In [1]: import numpy as np

In [2]: np.set_printoptions(precision=1, suppress=True, linewidth=140)

In [3]: X = np.loadtxt("data.csv", delimiter=",")

In [4]: X
Out[4]: 
array([[ 1.,  0.,  0., -1.,  2.,  0.,  0., -1.,  0., -2.],
       [ 0., -1.,  1.,  0.,  0.,  0.,  2.,  0.,  0.,  0.],
       [ 0., -2.,  2.,  0.,  0., -2.,  2.,  0.,  0.,  0.],
       [ 2.,  0.,  0., -2., -1.,  0.,  0.,  1.,  2., -1.],
       [ 1.,  0.,  0.,  0.,  0.,  0.,  0.,  2., -2.,  1.],
       [ 0.,  1.,  1.,  0.,  0.,  2., -2.,  0.,  0.,  0.],
       [ 0.,  2.,  0.,  0.,  0.,  0.,  2.,  0.,  0.,  0.],
       [ 2.,  0.,  0.,  0.,  0.,  0.,  0.,  2., -1., -2.],
       [ 0.,  0.,  0.,  1.,  1.,  0.,  0.,  2.,  1.,  1.],
       [ 0.,  0.,  0.,  2.,  1.,  0.,  0.,  1.,  1., -2.]])

In [5]: Q, Rm = np.linalg.qr(X)

In [6]: np.round(Q @ Rm, 1) + 0
Out[6]: 
array([[ 1.,  0.,  0., -1.,  2.,  0.,  0., -1.,  0., -2.],
       [ 0., -1.,  1.,  0.,  0.,  0.,  2.,  0.,  0.,  0.],
       [ 0., -2.,  2.,  0.,  0., -2.,  2.,  0.,  0.,  0.],
       [ 2.,  0.,  0., -2., -1.,  0.,  0.,  1.,  2., -1.],
       [ 1.,  0.,  0.,  0.,  0.,  0.,  0.,  2., -2.,  1.],
       [ 0.,  1.,  1.,  0.,  0.,  2., -2.,  0.,  0.,  0.],
       [ 0.,  2.,  0.,  0.,  0.,  0.,  2.,  0.,  0.,  0.],
       [ 2.,  0.,  0.,  0.,  0.,  0.,  0.,  2., -1., -2.],
       [ 0.,  0.,  0.,  1.,  1.,  0.,  0.,  2.,  1.,  1.],
       [ 0.,  0.,  0.,  2.,  1.,  0.,  0.,  1.,  1., -2.]])

In [7]: np.allclose(Rm.T @ Rm, X.T @ X)
Out[7]: True

In [8]: np.abs(np.diag(Rm))
Out[8]: array([3.2, 3.2, 2.1, 2.7, 2.4, 2.1, 2.3, 1.8, 3.3, 0.1])

In [9]: Q.shape, Rm.shape
Out[9]: ((10, 10), (10, 10))

In [10]: F = np.array([[10, 1, 2, -1, -1],
    ...:     [2, 1, -3, 1, 3],
    ...:     [-1, -3, 0, -3, 3],
    ...:     [0, 3, 1, 10, 3],
    ...:     [-3, -1, 1, -3, 17]])

In [11]: def softmax(z):
    ...:     e = np.exp(z - z.max(axis=-1, keepdims=True))
    ...:     return e / e.sum(axis=-1, keepdims=True)
    ...: 

In [12]: np.round(softmax(10 * F[1]), 1) + 0
Out[12]: array([0., 0., 0., 0., 1.])

In [13]: np.round(softmax(F[1]), 1) + 0
Out[13]: array([0.2, 0.1, 0. , 0.1, 0.6])

In [14]: att = F @ F.T / np.sqrt(5)

In [15]: softmax(att)[1] @ F
Out[15]: array([-3., -1.,  1., -3., 17.])

In [16]: r0 = np.array([5, -1])

In [17]: np.polyval(r0, F[1])
Out[17]: array([  9,   4, -16,   4,  14])

In [18]: np.cross(F[1, :3], F[4, :3])
Out[18]: array([-2,  7,  1])

In [19]: np.correlate(F[1], F[4], "full")
Out[19]: array([ 34,  11, -52,  25,  38,  -8,  11,  -6,  -9])

In [20]: W0 = np.load("a.npy")

In [21]: W0
Out[21]: 
array([[ 0,  6,  3,  5,  6, -2, -7],
       [-1,  6, -6, -5, -9, -9,  0],
       [-1, -5, -1, -2,  8,  3, -6],
       [-7, -4, -7,  4,  8, -8,  0],
       [ 2,  4,  3,  0, -6, -8, -6],
       [-6,  5,  2, -7,  0,  1, -8],
       [ 1, -6,  9,  6, -9, -9, -5]])

In [22]: left, sig, Vh = np.linalg.svd(W0, full_matrices=False)

In [23]: np.round(np.abs(Vh[0]), 1) + 0
Out[23]: array([0.1, 0.2, 0.3, 0. , 0.7, 0.6, 0.2])

In [24]: np.round(left.T @ W0 @ Vh.T, 1) + 0
Out[24]: 
array([[23.2,  0. ,  0. ,  0. ,  0. ,  0. ,  0. ],
       [ 0. , 17.5,  0. ,  0. ,  0. ,  0. ,  0. ],
       [ 0. ,  0. , 16.8,  0. ,  0. ,  0. ,  0. ],
       [ 0. ,  0. ,  0. , 15.8,  0. ,  0. ,  0. ],
       [ 0. ,  0. ,  0. ,  0. ,  9.9,  0. ,  0. ],
       [ 0. ,  0. ,  0. ,  0. ,  0. ,  5.2,  0. ],
       [ 0. ,  0. ,  0. ,  0. ,  0. ,  0. ,  0.7]])

In [25]: out = np.linalg.invert(W0)
AttributeError: module 'numpy.linalg' has no attribute 'invert'


In [26]: out = np.linalg.inv(W0)

In [27]: np.round(np.linalg.det(W0) * np.linalg.det(out), 1)
Out[27]: np.float64(1.0)

In [28]: np.allclose(out, W0.T)
Out[28]: False

In [29]: np.round(np.linalg.inv(out), 1) + 0
Out[29]: 
array([[ 0.,  6.,  3.,  5.,  6., -2., -7.],
       [-1.,  6., -6., -5., -9., -9.,  0.],
       [-1., -5., -1., -2.,  8.,  3., -6.],
       [-7., -4., -7.,  4.,  8., -8.,  0.],
       [ 2.,  4.,  3.,  0., -6., -8., -6.],
       [-6.,  5.,  2., -7.,  0.,  1., -8.],
       [ 1., -6.,  9.,  6., -9., -9., -5.]])

In [30]: (np.abs(out) > 1e-9).astype(int)
Out[30]: 
array([[1, 1, 1, 1, 1, 1, 1],
       [1, 1, 1, 1, 1, 1, 1],
       [1, 1, 1, 1, 1, 1, 1],
       [1, 1, 1, 1, 1, 1, 1],
       [1, 1, 1, 1, 1, 1, 1],
       [1, 1, 1, 1, 1, 1, 1],
       [1, 1, 1, 1, 1, 1, 1]])

In [31]: np.round(np.linalg.cond(W0), 1)
Out[31]: np.float64(31.5)

In [32]: out.round(1) + 0
Out[32]: 
array([[-0.1, -0.1,  0. ,  0. ,  0.2, -0.1, -0.1],
       [ 0. ,  0. , -0.1,  0. ,  0. ,  0. ,  0. ],
       [-0.2, -0.4, -0.2,  0.1,  0.5,  0.1, -0.1],
       [ 0.3,  0.3,  0.1, -0.1, -0.5, -0.1,  0.2],
       [-0.2, -0.3, -0.1,  0.1,  0.4,  0. , -0.2],
       [ 0.2,  0.2,  0.1, -0.1, -0.4,  0. ,  0.1],
       [-0.2, -0.3, -0.2,  0.1,  0.3,  0. , -0.2]])

In [33]: out = np.array([[3, 5, 3],
    ...:     [1, 6, 2],
    ...:     [7, 7, 8],
    ...:     [2, 5, 1],
    ...:     [0, 4, 2],
    ...:     [1, 1, 5],
    ...:     [2, 0, 0]])

In [34]: np.einsum("ik,kj->ji", W0, out)
Out[34]: 
array([[  21,  -58,  -28,  -74,   11,  -28,   53],
       [ 104,  -81,  -17,  -64,   23,  -20,   17],
       [  43, -107,    8, -105,  -14,    6,    6]])

In [35]: np.linalg.matrix_rank(W0 @ out)
Out[35]: np.int64(3)

In [36]: out.T @ W0.T
Out[36]: 
array([[  21,  -58,  -28,  -74,   11,  -28,   53],
       [ 104,  -81,  -17,  -64,   23,  -20,   17],
       [  43, -107,    8, -105,  -14,    6,    6]])

In [37]: np.vstack([W0, out.T]).shape
Out[37]: (10, 7)

In [38]: np.einsum("ij,ij->i", W0, W0)
Out[38]: array([159, 260, 140, 258, 165, 179, 341])

In [39]: np.einsum("ij->j", W0)
Out[39]: array([-12,   6,   3,   1,  -2, -32, -32])

In [40]: W0 @ out
Out[40]: 
array([[  21,  104,   43],
       [ -58,  -81, -107],
       [ -28,  -17,    8],
       [ -74,  -64, -105],
       [  11,   23,  -14],
       [ -28,  -20,    6],
       [  53,   17,    6]])

In [41]: r0 = np.array([1, 0])

In [42]: np.cross(W0[1, :3], W0[4, :3])
Out[42]: array([ 42,  -9, -16])

In [43]: np.convolve(W0[1], r0)
Out[43]: array([-1,  6, -6, -5, -9, -9,  0,  0])

In [44]: x0 = np.array([3, 1, 2, 1, 3, 5, 0])

In [45]: (W0 @ x0).argmax()
Out[45]: np.int64(2)

In [46]: (W0 * x0).sum(axis=1)
Out[46]: array([ 25, -86,  27, -51, -42, -11, -51])

In [47]: W0 @ np.eye(7)[6]
Out[47]: array([-7.,  0., -6.,  0., -6., -8., -5.])

In [48]: np.sign((W0 @ x0).round(6))
Out[48]: array([ 1, -1,  1, -1, -1, -1, -1])

In [49]: W0 * x0
Out[49]: 
array([[  0,   6,   6,   5,  18, -10,   0],
       [ -3,   6, -12,  -5, -27, -45,   0],
       [ -3,  -5,  -2,  -2,  24,  15,   0],
       [-21,  -4, -14,   4,  24, -40,   0],
       [  6,   4,   6,   0, -18, -40,   0],
       [-18,   5,   4,  -7,   0,   5,   0],
       [  3,  -6,  18,   6, -27, -45,   0]])

In [50]: np.einsum("ij,j->i", W0, x0)
Out[50]: array([ 25, -86,  27, -51, -42, -11, -51])

In [51]: A = np.loadtxt("mat.csv", delimiter=",")

In [52]: A
Out[52]: 
array([[  3.8,   5.4,  -8.1,  -2.5,   7. ,  -8.9,  -4.6,  -3.5,   9.7],
       [  2.6,   6.1,  -5.3,  -2.7,   3.6,  -5.7,  -4.7,  -0.1,  10.6],
       [  5.2,   0.4,   5.6,   3.2,   0. ,   2.4, -11.9,   0.4,  -7.1],
       [  2.1,   4.1,  -6.3,  -2.3,   4.6,  -7.4,  -3.7,  -3.5,   8.6],
       [  2.1,   4.4,  -6.4,  -1.6,   2.8,  -8.6,  -5.8,  -2.8,   8.6],
       [  6.3,  -0.6,   6.6,   3.1,  -1.6,   1.6, -11.3,   1.3,  -6.7],
       [  1.6,   5.1,  -5.5,  -0.8,   6.3,  -8.9,  -3.1,  -2.5,   8. ],
       [  4.6,   0. ,   3.9,   5.3,  -1.7,   1.3, -12.3,  -0.7,  -5.8],
       [  6.3,   0.1,   5.3,   4.5,   0.4,   2.6, -13.8,   2. ,  -5.6],
       [  3.8,  -1.4,   5.6,   4.6,  -1.4,   2.5, -11.4,   1.6,  -7.2],
       [  6.2,  -0.8,   6.1,   3.5,  -1.5,   0.9, -14.1,   0.9,  -5.5],
       [  2.7,   4.1,  -7.5,  -0.8,   5.1,  -6.2,  -4.2,  -2.2,  10.6],
       [  2.1,   4.5,  -7.6,  -1. ,   3.3,  -8.3,  -3.5,  -2.4,  11.2],
       [  4.5,  -0.9,   5.3,   3.1,  -0.5,   2.8, -12.2,  -2.6,  -5.5],
       [  1.7,   4.5,  -6.8,  -1. ,   4.6,  -5.3,  -3.9,  -1.6,   9. ],
       [  5.9,  -1.9,   5. ,   3.6,  -0.2,   1.6, -11.9,   1. ,  -7.2],
       [  6.1,  -0.4,   4.1,   6.3,  -1.6,   2.3, -11. ,   0.3,  -4.6],
       [  0.9,   3.8,  -5.3,  -3.3,   5.4,  -7.1,  -3.2,  -4.1,  11.1],
       [  4.5,  -1. ,   5.1,   5.2,  -0.3,   3. , -13.9,  -0.6,  -3.6],
       [  3. ,   4.5,  -6.1,  -3.9,   5. ,  -7.2,  -5. ,  -1.1,   9.4],
       [  1.9,   2.9,  -6. ,  -2.8,   5.9,  -8.2,  -3.7,  -1.3,  10. ]])

In [53]: cent = A[[6, 20]].astype(float)

In [54]: for _ in range(6):
    ...:     idx = np.linalg.norm(A[:, None] - cent, axis=-1).argmin(axis=1)
    ...:     cent = np.array([A[idx == j].mean(axis=0) for j in range(2)])
    ...: 

In [55]: idx
Out[55]: array([1, 1, 0, 1, 1, 0, 1, 0, 0, 0, 0, 1, 1, 0, 1, 0, 0, 1, 0, 1, 1])

In [56]: np.abs(cent[1] - cent[0]).argmax()
Out[56]: np.int64(8)

In [57]: cent
Out[57]: 
array([[  5.3,  -0.7,   5.3,   4.2,  -0.8,   2.1, -12.4,   0.4,  -5.9],
       [  2.2,   4.5,  -6.4,  -2.1,   4.9,  -7.4,  -4.1,  -2.3,   9.7]])
